$ ipython --no-banner

In [1]: import numpy as np

In [2]: np.set_printoptions(precision=3, suppress=True, linewidth=140, legacy="1.25")

In [3]: rnd = lambda a: np.round(a, 3) + 0

In [4]: feats = np.load("data.npy")

In [5]: print(rnd(feats))
[[ -0.442  -2.3     4.578 -10.794  -5.463  -3.65   -5.243   3.959   4.158 -12.386]
 [  9.592  -1.518  -4.745   2.762   5.573   1.122  -8.4    -2.33   -5.728  11.595]
 [ -4.119  -1.07    5.204  -8.934  -6.175  -3.095  -0.482   3.798   5.288 -13.588]
 [-10.832   2.517   3.881   0.495  -4.529  -0.048  11.394   1.326   5.149  -9.078]
 [ -7.167   3.936  -1.608  10.544   1.99    3.414  12.931  -2.812  -0.323   5.345]
 [ 10.992  -3.63   -1.961  -5.342   2.235  -1.584 -14.117   0.402  -3.459   3.836]
 [ 10.878  -2.57   -3.819  -0.689   4.455  -0.016 -11.544  -1.262  -5.101   8.904]
 [ -3.452  -1.315   5.13   -9.368  -6.093  -3.228  -1.396   3.862   5.119 -13.478]
 [ -9.481   1.447   4.789  -2.971  -5.626  -1.19    8.176   2.39    5.75  -11.729]
 [ 10.215  -1.957  -4.427   1.409   5.187   0.678  -9.755  -1.927  -5.541  10.645]
 [ -5.392  -0.572   5.289  -7.968  -6.264  -2.795   1.337   3.626   5.562 -13.646]
 [  3.286   1.374  -5.109   9.469   6.069   3.259   1.62   -3.876  -5.074  13.442]
 [  4.588   0.892  -5.245   8.6     6.219   2.992  -0.176  -3.743  -5.397  13.634]
 [-11.187   3.17    2.96    3.078  -3.426   0.816  13.122   0.442   4.381  -6.525]
 [ -7.965   0.593   5.168  -5.297  -6.094  -1.945   5.391   3.019   5.853 -12.965]
 [ 10.608  -2.289  -4.125   0.309   4.823   0.315 -10.739  -1.585  -5.332   9.772]
 [ -2.196  -1.749   4.942 -10.065  -5.88   -3.439  -3.056   3.94    4.755 -13.135]
 [  3.219   1.398  -5.1     9.509   6.059   3.271   1.71   -3.881  -5.056  13.427]
 [ -1.531  -1.965   4.817 -10.374  -5.738  -3.53   -3.902   3.959   4.541 -12.887]
 [ 10.879  -2.572  -3.817  -0.695   4.453  -0.019 -11.549  -1.26   -5.1     8.898]
 [ -2.624   3.12   -3.677  11.416   4.416   3.798   8.722  -3.758  -2.876  10.351]
 [ 10.515  -2.205  -4.207   0.594   4.922   0.409 -10.493  -1.675  -5.391  10.007]
 [  9.685  -4.014  -0.227  -8.378   0.177  -2.634 -14.376   1.68   -1.707  -0.7  ]
 [  6.031  -3.788   2.229 -11.016  -2.72   -3.596 -12.013   3.14    1.054  -6.879]
 [ 11.173  -3.363  -2.594  -3.96    2.989  -1.114 -13.573  -0.122  -4.052   5.532]]

In [6]: rng = np.random.default_rng(99)

In [7]: other = feats + rng.integers(-2, 3, (25, 2)) @ rng.integers(-2, 3, (2, 10))

In [8]: rnd(other)
Out[8]: 
array([[ -2.442,  -0.3  ,   8.578, -10.794,  -5.463,  -3.65 ,  -7.243,   5.959,   0.158, -12.386],
       [  8.592,  -0.518,  -2.745,   2.762,   5.573,   1.122,  -9.4  ,  -1.33 ,  -7.728,  11.595],
       [ -2.119,  -3.07 ,   1.204,  -8.934,  -6.175,  -3.095,   1.518,   1.798,   9.288, -13.588],
       [ -8.832,   0.517,   3.881,  -3.505,  -8.529,  -2.048,   7.394,  -0.674,   5.149, -13.078],
       [ -7.167,   3.936,   0.392,   8.544,  -0.01 ,   2.414,   9.931,  -2.812,  -2.323,   3.345],
       [ 11.992,  -4.63 ,  -3.961,  -5.342,   2.235,  -1.584, -13.117,  -0.598,  -1.459,   3.836],
       [  7.878,   0.43 ,   0.181,   1.311,   6.455,   0.984, -11.544,   1.738,  -9.101,  10.904],
       [ -5.452,   0.685,   9.13 ,  -9.368,  -6.093,  -3.228,  -3.396,   5.862,   1.119, -13.478],
       [ -8.481,   0.447,   2.789,  -2.971,  -5.626,  -1.19 ,   9.176,   1.39 ,   7.75 , -11.729],
       [ 14.215,  -5.957, -10.427,  -0.591,   3.187,  -0.322,  -8.755,  -5.927,   0.459,   8.645],
       [ -0.392,  -5.572,  -0.711, -11.968, -10.264,  -4.795,   0.337,  -1.374,  11.562, -17.646],
       [  2.286,   2.374,  -5.109,  11.469,   8.069,   4.259,   3.62 ,  -2.876,  -5.074,  15.442],
       [  1.588,   3.892,  -1.245,  10.6  ,   8.219,   3.992,  -0.176,  -0.743,  -9.397,  15.634],
       [-12.187,   4.17 ,   2.96 ,   5.078,  -1.426,   1.816,  15.122,   1.442,   4.381,  -4.525],
       [-10.965,   3.593,   9.168,  -3.297,  -4.094,  -0.945,   5.391,   6.019,   1.853, -10.965],
       [  6.608,   1.711,   1.875,   2.309,   6.823,   1.315, -11.739,   2.415, -11.332,  11.772],
       [  0.804,  -4.749,   2.942, -14.065,  -9.88 ,  -5.439,  -6.056,   0.94 ,   6.755, -17.135],
       [  0.219,   4.398,  -1.1  ,  11.509,   8.059,   4.271,   1.71 ,  -0.881,  -9.056,  15.427],
       [ -0.531,  -2.965,   4.817, -12.374,  -7.738,  -4.53 ,  -5.902,   2.959,   4.541, -14.887],
       [  5.879,   2.428,   2.183,   3.305,   8.453,   1.981, -10.549,   3.74 , -11.1  ,  12.898],
       [ -2.624,   3.12 ,  -5.677,  13.416,   6.416,   4.798,  11.722,  -3.758,  -0.876,  12.351],
       [ 13.515,  -5.205,  -8.207,  -1.406,   2.922,  -0.591, -10.493,  -4.675,  -1.391,   8.007],
       [ 11.685,  -6.014,  -4.227,  -8.378,   0.177,  -2.634, -12.376,  -0.32 ,   2.293,  -0.7  ],
       [  9.031,  -6.788,   0.229, -15.016,  -6.72 ,  -5.596, -15.013,   0.14 ,   3.054, -10.879],
       [ 13.173,  -5.363,  -6.594,  -3.96 ,   2.989,  -1.114, -11.573,  -2.122,  -0.052,   5.532]])

In [9]: rnd(np.linalg.svd(other - feats, compute_uv=False))
Out[9]: array([37.352, 17.344,  0.   ,  0.   ,  0.   ,  0.   ,  0.   ,  0.   ,  0.   ,  0.   ])

In [10]: X = np.load("sample14.npy")

In [11]: X
Out[11]: 
array([[ 5,  0,  1,  6,  0, -6, -1,  1,  2, -2,  6],
       [ 0,  5, -3,  2,  0, -2,  3,  2,  4, -4,  2],
       [ 1, -3,  2,  0,  0,  0, -2, -1, -2,  2,  0],
       [ 6,  2,  0,  8,  0, -8,  0,  2,  4, -4,  8],
       [ 0,  0,  0,  0,  0,  0,  0,  0,  0,  0,  0],
       [-6, -2,  0, -8,  0,  8,  0, -2, -4,  4, -8],
       [-1,  3, -2,  0,  0,  0,  2,  1,  2, -2,  0],
       [ 1,  2, -1,  2,  0, -2,  1,  1,  2, -2,  2],
       [ 2,  4, -2,  4,  0, -4,  2,  2,  4, -4,  4],
       [-2, -4,  2, -4,  0,  4, -2, -2, -4,  4, -4],
       [ 6,  2,  0,  8,  0, -8,  0,  2,  4, -4,  8]])

In [12]: Uu, sigma, VT = np.linalg.svd(X)

In [13]: np.argmax(sigma[:-1] / (sigma[1:] + 1e-6)) + 1
Out[13]: 2

In [14]: other = Uu[:, :2] @ np.diag(sigma[:2]) @ VT[:2]

In [15]: np.linalg.matrix_rank(other)
Out[15]: 2

In [16]: rnd(np.linalg.norm(X - other) / np.linalg.norm(X))
Out[16]: 0.0

In [17]: rnd(np.abs(X - other).max())
Out[17]: 0.0

In [18]: rnd(np.linalg.norm(X - other, 2)), rnd(sigma[2])
Out[18]: (0.0, 0.0)

In [19]: arr = np.loadtxt("out3.csv", delimiter=",")

In [20]: print(arr)
[[-0.992  0.31  -0.992]
 [ 0.264  0.848  0.975]
 [-0.793  0.706  0.06 ]
 [ 0.635  0.05   0.74 ]
 [ 0.149  0.282  0.544]
 [ 0.77   0.43   0.954]
 [-1.     0.84  -0.997]
 [-0.993 -0.188 -0.999]
 [ 0.207 -0.207 -0.07 ]
 [-0.804 -0.129 -0.903]
 [-0.967 -0.08  -0.987]
 [-1.     0.757 -0.999]
 [-0.235  0.04  -0.217]
 [ 0.995 -0.485  0.99 ]
 [ 0.686  0.508  0.949]
 [-0.558 -0.207 -0.782]
 [-0.953  0.578 -0.827]
 [ 0.793 -0.31   0.653]
 [-0.874  0.188 -0.859]
 [ 0.999  0.129  1.   ]
 [-0.992 -0.478 -0.999]
 [ 0.989 -0.217  0.991]
 [-0.235 -0.664 -0.901]
 [-0.653  0.06  -0.675]
 [ 0.    -0.273 -0.397]
 [-0.996 -0.04  -0.999]
 [-0.991 -0.178 -0.998]
 [-0.92  -0.05  -0.959]
 [-0.119 -0.38  -0.629]
 [ 0.345  0.565  0.881]
 [ 0.493 -0.696 -0.578]
 [ 0.77   0.43   0.954]
 [-0.9   -0.454 -0.985]
 [-0.982  0.43  -0.967]
 [ 0.178 -0.578 -0.653]
 [ 0.982  0.578  0.999]
 [ 0.843  0.245  0.948]
 [ 0.814  0.523  0.976]
 [-0.99   0.617 -0.964]
 [ 0.92   0.319  0.982]
 [-0.67  -0.11  -0.804]
 [ 0.874  0.09   0.937]
 [ 0.77   0.77   0.991]]

In [21]: print(np.unravel_index(np.abs(arr).argmax(), arr.shape))
(6, 0)

In [22]: np.count_nonzero(arr)
Out[22]: 128

In [23]: rnd(arr.sum(axis=0))
Out[23]: array([-4.141,  4.569, -4.616])

In [24]: arr.shape
Out[24]: (43, 3)

In [25]: np.linalg.matrix_rank(arr)
Out[25]: 3

In [26]: np.abs(arr).max()
Out[26]: 1.0

In [27]: arr[43]
Traceback (most recent call last):
  Cell In[27], line 1
    arr[43]
IndexError: index 43 is out of bounds for axis 0 with size 43


In [28]: rnd(np.linalg.norm(arr))
Out[28]: 8.189

In [29]: other = arr + rng.integers(-2, 3, (43, 2)) @ rng.integers(-2, 3, (2, 3))

In [30]: rnd(other)
Out[30]: 
array([[ 2.008, -3.69 ,  2.008],
       [ 0.264,  0.848,  0.975],
       [ 1.207, -1.294,  2.06 ],
       [-2.365,  4.05 , -2.26 ],
       [-3.851,  4.282, -3.456],
       [ 1.77 ,  0.43 ,  1.954],
       [-1.   ,  2.84 , -0.997],
       [-3.993,  3.812, -3.999],
       [ 1.207, -2.207,  0.93 ],
       [-1.804, -0.129, -1.903],
       [-1.967, -0.08 , -1.987],
       [ 1.   , -1.243,  1.001],
       [-6.235,  8.04 , -6.217],
       [ 0.995, -0.485,  0.99 ],
       [-0.314,  0.508, -0.051],
       [-4.558,  5.793, -4.782],
       [-2.953,  2.578, -2.827],
       [-0.207, -0.31 , -0.347],
       [ 1.126, -3.812,  1.141],
       [ 3.999, -1.871,  4.   ],
       [-1.992,  1.522, -1.999],
       [-3.011,  3.783, -3.009],
       [ 4.765, -6.664,  4.099],
       [-0.653, -1.94 , -0.675],
       [-1.   , -0.273, -1.397],
       [-0.996, -2.04 , -0.999],
       [-0.991,  1.822, -0.998],
       [ 1.08 , -0.05 ,  1.041],
       [ 2.881, -4.38 ,  2.371],
       [-0.655,  0.565, -0.119],
       [ 1.493, -0.696,  0.422],
       [ 3.77 , -3.57 ,  3.954],
       [ 2.1  , -4.454,  2.015],
       [-4.982,  6.43 , -4.967],
       [ 2.178, -2.578,  1.347],
       [ 2.982, -3.422,  2.999],
       [ 2.843, -3.755,  2.948],
       [-2.186,  2.523, -2.024],
       [-6.99 ,  8.617, -6.964],
       [-1.08 ,  2.319, -1.018],
       [-0.67 , -0.11 , -0.804],
       [ 4.874, -5.91 ,  4.937],
       [-1.23 ,  2.77 , -1.009]])

In [31]: rnd(np.linalg.svd(other - arr, compute_uv=False))
Out[31]: array([32.722,  5.592,  0.   ])

In [32]: np.abs(other - arr).sum(axis=1)
Out[32]: 
array([10.,  0.,  6., 10., 12.,  2.,  2., 10.,  4.,  2.,  2.,  6., 20.,  0.,  2., 14.,  6.,  2.,  8.,  8.,  4., 12., 16.,  2.,  2.,  2.,
        2.,  4., 10.,  2.,  2., 10., 10., 14.,  6.,  8.,  8.,  8., 20.,  6.,  0., 14.,  6.])

In [33]: print(rnd(other - arr))
[[ 3. -4.  3.]
 [ 0.  0.  0.]
 [ 2. -2.  2.]
 [-3.  4. -3.]
 [-4.  4. -4.]
 [ 1.  0.  1.]
 [ 0.  2.  0.]
 [-3.  4. -3.]
 [ 1. -2.  1.]
 [-1.  0. -1.]
 [-1.  0. -1.]
 [ 2. -2.  2.]
 [-6.  8. -6.]
 [ 0.  0.  0.]
 [-1.  0. -1.]
 [-4.  6. -4.]
 [-2.  2. -2.]
 [-1.  0. -1.]
 [ 2. -4.  2.]
 [ 3. -2.  3.]
 [-1.  2. -1.]
 [-4.  4. -4.]
 [ 5. -6.  5.]
 [ 0. -2.  0.]
 [-1.  0. -1.]
 [ 0. -2.  0.]
 [ 0.  2.  0.]
 [ 2.  0.  2.]
 [ 3. -4.  3.]
 [-1.  0. -1.]
 [ 1.  0.  1.]
 [ 3. -4.  3.]
 [ 3. -4.  3.]
 [-4.  6. -4.]
 [ 2. -2.  2.]
 [ 2. -4.  2.]
 [ 2. -4.  2.]
 [-3.  2. -3.]
 [-6.  8. -6.]
 [-2.  2. -2.]
 [ 0.  0.  0.]
 [ 4. -6.  4.]
 [-2.  2. -2.]]
